>>> import numpy as np
>>> from numpy import linalg as LA
>>> np.set_printoptions(suppress=True, linewidth=100)
>>> A = np.array([[1, 0, 0, 0], [0, 1, 0, 0], [2, 0, 1, 0], [1, 3, 2, 1]])
>>> LA.matrix_rank(A - A[0, 0] * np.eye(4))
np.int64(2)
>>> LA.matrix_power(A - np.diag(np.diag(A)), 4)
array([[0, 0, 0, 0],
       [0, 0, 0, 0],
       [0, 0, 0, 0],
       [0, 0, 0, 0]])
>>> [int(LA.matrix_rank(LA.matrix_power(A, p))) for p in range(1, 5)]
[4, 4, 4, 4]
>>> M2 = A[0, 0] * A[1:] - np.outer(A[1:, 0], A[0])
>>> M2
array([[0, 1, 0, 0],
       [0, 0, 1, 0],
       [0, 3, 2, 1]])
>>> A[:, 0] / A[0, 0]
array([1., 0., 2., 1.])
>>> np.flatnonzero(~M2.round(6).any(axis=1))
array([], dtype=int64)
>>> def softmax(z):
...     e = np.exp(z - z.max(axis=-1, keepdims=True))
...     return e / e.sum(axis=-1, keepdims=True)
... 
>>> np.round(softmax(M2[2]), 3)
array([0.032, 0.644, 0.237, 0.087])
>>> np.round(softmax(M2).sum(axis=1), 3)
array([1., 1., 1.])
>>> att = M2 @ M2.T / np.sqrt(4)
>>> softmax(att).round(6).argmax(axis=1)
array([2, 2, 2])
>>> vals, evecs = LA.eig(A)
>>> np.round(np.sort(LA.eigvals(LA.inv(A))), 3)
array([1., 1., 1., 1.])
>>> np.prod(vals)
np.float64(1.0)
>>> np.round(np.sort(LA.eigvals(A @ A)), 3)
array([1., 1., 1., 1.])
>>> A @ evecs[:, 0] - vals[0] * evecs[:, 0]
array([0., 0., 0., 0.])
>>> vals
array([1., 1., 1., 1.])
>>> np.round(np.sort(np.abs(LA.eigvals(A))), 3)
array([1., 1., 1., 1.])
>>> (A + A.T) / 2
array([[1. , 0. , 1. , 0.5],
       [0. , 1. , 0. , 1.5],
       [1. , 0. , 1. , 1. ],
       [0.5, 1.5, 1. , 1. ]])
>>> np.trace(A)
np.int64(4)
>>> LA.matrix_power(A, 2)
array([[1, 0, 0, 0],
       [0, 1, 0, 0],
       [4, 0, 1, 0],
       [6, 6, 4, 1]])
>>> F = np.arange(15).reshape(5, 3) + -3
>>> F
array([[-3, -2, -1],
       [ 0,  1,  2],
       [ 3,  4,  5],
       [ 6,  7,  8],
       [ 9, 10, 11]])
>>> [round(float(x), 3) for x in LA.svd(F, compute_uv=False)[:3]]
[22.688, 2.29, 0.0]
>>> LA.matrix_rank(F, rtol=0.1)
np.int64(2)
>>> np.round(softmax(F[4] + 4), 3)
array([0.09 , 0.245, 0.665])
>>> att = F @ F.T / np.sqrt(3)
>>> np.round(softmax(att), 3) + 0
array([[1.   , 0.   , 0.   , 0.   , 0.   ],
       [0.   , 0.   , 0.   , 0.006, 0.994],
       [0.   , 0.   , 0.   , 0.   , 1.   ],
       [0.   , 0.   , 0.   , 0.   , 1.   ],
       [0.   , 0.   , 0.   , 0.   , 1.   ]])
>>> np.allclose(F[:-1].T @ LA.lstsq(F[:-1].T, F[-1])[0], F[-1])
True
>>> np.round(F @ LA.pinv(F) @ F, 3) + 0
array([[-3., -2., -1.],
       [ 0.,  1.,  2.],
       [ 3.,  4.,  5.],
       [ 6.,  7.,  8.],
       [ 9., 10., 11.]])
>>> LA.lstsq(F[:-1].T, F[-1])[2]
np.int32(2)
>>> np.abs(np.diag(LA.qr(F)[1])) > 1e-9
array([ True,  True, False])
>>> left, s, Vh = LA.svd(F)
>>> np.argmax(s[:-1] / (s[1:] + 1e-6)) + 1
np.int64(2)
>>> s.round(3) + 0
array([22.688,  2.29 ,  0.   ])
>>> M2 = left[:, :2] @ np.diag(s[:2]) @ Vh[:2]
>>> LA.matrix_rank(F, rtol=0.05)
np.int64(2)
>>> round(float(LA.norm(F - M2) / LA.norm(F)), 3)
0.0
>>> np.round(LA.norm(F - M2, 2), 3), np.round(s[2], 3)
(np.float64(0.0), np.float64(0.0))
>>> M2.round(3) + 0
array([[-3., -2., -1.],
       [ 0.,  1.,  2.],
       [ 3.,  4.,  5.],
       [ 6.,  7.,  8.],
       [ 9., 10., 11.]])
>>> w1 = np.array([[-5, -5, -3, 3], [3, -5, -2, 2], [3, 5, 0, -5]])
>>> beta = np.array([-3, 3, -2, -2])
>>> H = np.maximum(F @ w1 + beta, 0)
>>> LA.matrix_rank(H)
np.int64(3)
>>> H
array([[ 3, 23, 11,  0],
       [ 6,  8,  0,  0],
       [ 9,  0,  0,  0],
       [12,  0,  0,  0],
       [15,  0,  0,  0]])
>>> (H > 0).mean(axis=0)
array([1. , 0.4, 0.2, 0. ])
>>> cent = np.array([[0, 2], [-1, 0], [-3, 2], [2, -2]])
>>> (H @ cent).round(6).argmax(axis=1)
array([1, 1, 1, 1, 1])
>>> w1 @ cent
array([[ 20, -22],
       [ 15,  -2],
       [-15,  16]])
>>> H @ cent
array([[-56,  28],
       [ -8,  12],
       [  0,  18],
       [  0,  24],
       [  0,  30]])
>>> Q, _ = LA.qr(np.array([[0.8, 0.7], [1.1, 1.3], [0.1, -0.3], [-1.8, 0.3]]))
>>> m1 = Q @ Q.T
>>> m1.round(3)
array([[ 0.241,  0.414, -0.064, -0.088],
       [ 0.414,  0.74 , -0.144,  0.017],
       [-0.064, -0.144,  0.057, -0.169],
       [-0.088,  0.017, -0.169,  0.962]])
>>> # rank 2
>>> left, s, Vh = LA.svd(m1)
>>> np.argmax(s[:-1] / (s[1:] + 1e-6)) + 1
np.int64(2)
>>> M2 = left[:, :2] @ np.diag(s[:2]) @ Vh[:2]
>>> np.round(LA.norm(m1 - M2, 2), 3), round(float(s[2]), 3)
(np.float64(0.0), 0.0)
>>> np.round(LA.norm(m1 - M2) / LA.norm(m1), 3)
np.float64(0.0)
>>> LA.matrix_rank(M2)
np.int64(2)
>>> round(np.abs(m1 - M2).max(), 3)
np.float64(0.0)
>>> vals, evecs = LA.eigh(m1)
>>> np.round(vals.sum(), 3), np.trace(m1)
(np.float64(2.0), np.float64(2.0))
>>> np.round(LA.eigvalsh(m1 + -2 * np.eye(4)), 3)
array([-2., -2., -1., -1.])
>>> np.round(evecs @ np.diag(vals) @ evecs.T, 3)
array([[ 0.241,  0.414, -0.064, -0.088],
       [ 0.414,  0.74 , -0.144,  0.017],
       [-0.064, -0.144,  0.057, -0.169],
       [-0.088,  0.017, -0.169,  0.962]])
>>> np.round(evecs.T @ evecs, 3) + 0
array([[1., 0., 0., 0.],
       [0., 1., 0., 0.],
       [0., 0., 1., 0.],
       [0., 0., 0., 1.]])
>>> np.round(LA.eigvalsh(m1 @ m1), 3) + 0
array([0., 0., 1., 1.])
>>> arr = np.load("out14.npy")
>>> arr
array([[0, 0, 1, 0, 1],
       [0, 0, 1, 0, 1],
       [1, 1, 0, 0, 1],
       [0, 0, 0, 0, 0],
       [1, 1, 1, 0, 0]])
>>> vals, evecs = LA.eigh(arr)
>>> x = np.array([0, -2, 1, 0, 0])
>>> np.abs(arr).sum(axis=1).max(), np.round(np.abs(vals).max(), 3)
(np.int64(3), np.float64(2.562))
>>> (np.sign(evecs[:, -1].round(6)) == np.sign(evecs[0, -1].round(6))).astype(int)
array([1, 1, 1, 0, 1])
>>> x @ arr @ x
np.int64(-4)
>>> E = np.loadtxt("layer8.csv", delimiter=",")
>>> E
array([[  0.1,  -0.5,  -0.8,   1.2],
       [  0.3,   0.5,   0.5,  -0.1],
       [  0.1,   0. ,   0.2,   1.2],
       [  0.3,   0.6,  -1. ,   0.4],
       [ -1. ,  -0.1,   0.1,  -1.7],
       [ -1.2,  -0.1,   1.2,  -0.1],
       [ -0.5,  -0.2,  -1.3,  -1.1],
       [ -0.8,   0.2,  -0.2,  -0.1],
       [ -1.1,  -0.2,  -1.4,   0.7],
       [  0. ,  -1.5,  14. , -14.5],
       [  2.1,   0.1,   0.5,   0.5],
       [  1.4,  -0.2,  -0.3,  -0.5],
       [  0.8,  -0.9,  -0.3,   0. ],
       [  0.6,   1.6,   1. ,  -2.4],
       [  1.2,   0.8,   0.1,   0.3],
       [ -1.8,   0.7,   0.9,  -1.6],
       [ -1.5,   1.5,  -1.2,   1.2]])
>>> D = LA.norm(E[:, None] - E[None], axis=-1)
>>> (D + 1e9 * np.eye(17)).round(6).argmin(axis=1)
array([ 2, 14,  0,  0, 15,  7,  7,  1,  0, 13, 14, 12, 11,  4,  1,  4,  8])
>>> np.flatnonzero(D[5] < D.mean() / 2)
array([ 1,  2,  4,  5,  7, 15])
>>> D[:5, :5].round(3)
array([[0.   , 2.102, 1.118, 1.389, 3.254],
       [2.102, 0.   , 1.439, 1.584, 2.184],
       [1.118, 1.439, 0.   , 1.575, 3.105],
       [1.389, 1.584, 1.575, 0.   , 2.793],
       [3.254, 2.184, 3.105, 2.793, 0.   ]])
>>> np.unravel_index(D.round(6).argmax(), D.shape)
(np.int64(9), np.int64(16))
